>>> import numpy as np
>>> import numpy.linalg as la
>>> np.set_printoptions(precision=2, suppress=True, linewidth=160)
>>> B = np.array([[1, 2], [1, 2], [0, 3]])
>>> arr = np.kron(np.eye(3, dtype=int), B)
>>> print(arr)
[[1 2 0 0 0 0]
 [1 2 0 0 0 0]
 [0 3 0 0 0 0]
 [0 0 1 2 0 0]
 [0 0 1 2 0 0]
 [0 0 0 3 0 0]
 [0 0 0 0 1 2]
 [0 0 0 0 1 2]
 [0 0 0 0 0 3]]
>>> B = np.c_[arr[:, :3] @ np.array([[-1, -1, 2], [0, -2, 2], [-2, -1, -2]]), np.array([3, -3, -1, 0, 3, -1, 2, -3, -3])]
>>> print(B)
[[-1 -5  6  3]
 [-1 -5  6 -3]
 [ 0 -6  6 -1]
 [-2 -1 -2  0]
 [-2 -1 -2  3]
 [ 0  0  0 -1]
 [ 0  0  0  2]
 [ 0  0  0 -3]
 [ 0  0  0 -3]]
>>> print(la.matrix_rank(np.c_[arr, B]))
7
>>> print(np.round(la.norm(B - arr @ la.lstsq(arr, B)[0], axis=0), 2) + 0)
[0.   0.   0.   5.92]
>>> hat = B @ la.solve(B.T @ B, B.T)
>>> print(la.matrix_rank(np.eye(9) - hat))
5
>>> print(hat.round(2) + 0)
[[ 0.7   0.3   0.   -0.1   0.1  -0.07  0.13 -0.2  -0.2 ]
 [ 0.3   0.7   0.    0.1  -0.1   0.07 -0.13  0.2   0.2 ]
 [ 0.    0.    1.    0.    0.    0.    0.    0.    0.  ]
 [-0.1   0.1   0.    0.55  0.45  0.03 -0.07  0.1   0.1 ]
 [ 0.1  -0.1   0.    0.45  0.55 -0.03  0.07 -0.1  -0.1 ]
 [-0.07  0.07  0.    0.03 -0.03  0.02 -0.04  0.07  0.07]
 [ 0.13 -0.13  0.   -0.07  0.07 -0.04  0.09 -0.13 -0.13]
 [-0.2   0.2   0.    0.1  -0.1   0.07 -0.13  0.2   0.2 ]
 [-0.2   0.2   0.    0.1  -0.1   0.07 -0.13  0.2   0.2 ]]
>>> print(np.diag(hat))
[0.7  0.7  1.   0.55 0.55 0.02 0.09 0.2  0.2 ]
>>> print(round(float(np.trace(hat)), 2))
4.0
>>> print(np.round(hat @ B[:, 0], 2) + 0)
[-1. -1.  0. -2. -2.  0.  0.  0.  0.]
>>> rng = np.random.default_rng(85)
>>> B = arr + rng.integers(-2, 3, (9, 3)) @ rng.integers(-2, 3, (3, 6))
>>> print(B)
[[ 3 -1  8  1 -1  8]
 [ 1  2  0  0  0  0]
 [ 4  4  0 -5  1 -2]
 [ 3 -3  6  2 -3  6]
 [-3  2 -1  3  3 -3]
 [ 4  1  0 -2  1 -2]
 [ 4  1  0 -5  2  0]
 [-2  2  0  0  5  0]
 [ 8  0  6 -8  2  5]]
>>> print(B - arr)
[[ 2 -3  8  1 -1  8]
 [ 0  0  0  0  0  0]
 [ 4  1  0 -5  1 -2]
 [ 3 -3  5  0 -3  6]
 [-3  2 -2  1  3 -3]
 [ 4  1  0 -5  1 -2]
 [ 4  1  0 -5  1 -2]
 [-2  2  0  0  4 -2]
 [ 8  0  6 -8  2  2]]
>>> print(la.matrix_rank(B - arr, tol=1e-8))
3
>>> hat = arr @ la.solve(arr.T @ arr, arr.T)
>>> print(hat @ arr[:, 5])
[0. 0. 0. 0. 0. 0. 2. 2. 3.]
>>> print(np.allclose(hat @ hat, hat))
True
>>> print(np.diag(hat))
[0.5 0.5 1.  0.5 0.5 1.  0.5 0.5 1. ]
>>> J = np.load("out18.npy")
>>> print(J)
[[ 0  0  0  0  0]
 [ 0  0  0  0  0]
 [-1 -1  2 -2  1]
 [-1  3 -3 -5  4]
 [-2  1 -1 -2  0]
 [ 0  0  0  0  0]
 [ 1  1 -2 -1  2]
 [ 0  1  0 -2  2]
 [ 1  1 -2 -1  2]
 [-4 -2  1 -4  0]
 [-1 -2  0  0 -1]
 [-2 -3  2 -2  0]
 [-1 -1  2 -2  1]
 [ 0  0  0  0  0]
 [-1 -2  0  0 -1]
 [-1 -1  2 -2  1]
 [ 0  0  0  0  0]
 [-1 -2  0  0 -1]
 [-3  0  1 -4  1]
 [-2  1 -1 -5  3]
 [ 0  0  0  0  0]
 [ 1  1 -2 -1  2]
 [ 1  1 -2 -1  2]
 [-2  1 -1 -2  0]
 [-1 -2  0  0 -1]
 [-1  0  2 -4  3]
 [-2 -3  2 -2  0]
 [ 0  0  0  0  0]
 [ 0  0  0  0  0]
 [-1 -1  2 -2  1]
 [-2 -3  2 -2  0]]
>>> Ac = J - J.mean(axis=0)
>>> left, sig, Vh = la.svd(Ac, full_matrices=False)
>>> print(round(float((sig ** 2).sum() ** 2 / (sig ** 4).sum()), 2))
2.5
>>> print(sig.round(2) + 0)
[11.97 10.53  5.13  3.11  0.  ]
>>> print((np.sign(left[:, 0]) == np.sign(left[0, 0])).astype(int))
[1 1 1 0 0 1 0 0 0 1 1 1 1 1 1 1 1 1 0 0 1 0 0 0 1 0 1 1 1 1 1]
>>> print(Vh[0] * np.sign(Vh[0, np.abs(Vh[0]).argmax()]))
[ 0.24  0.63 -0.52 -0.23  0.47]
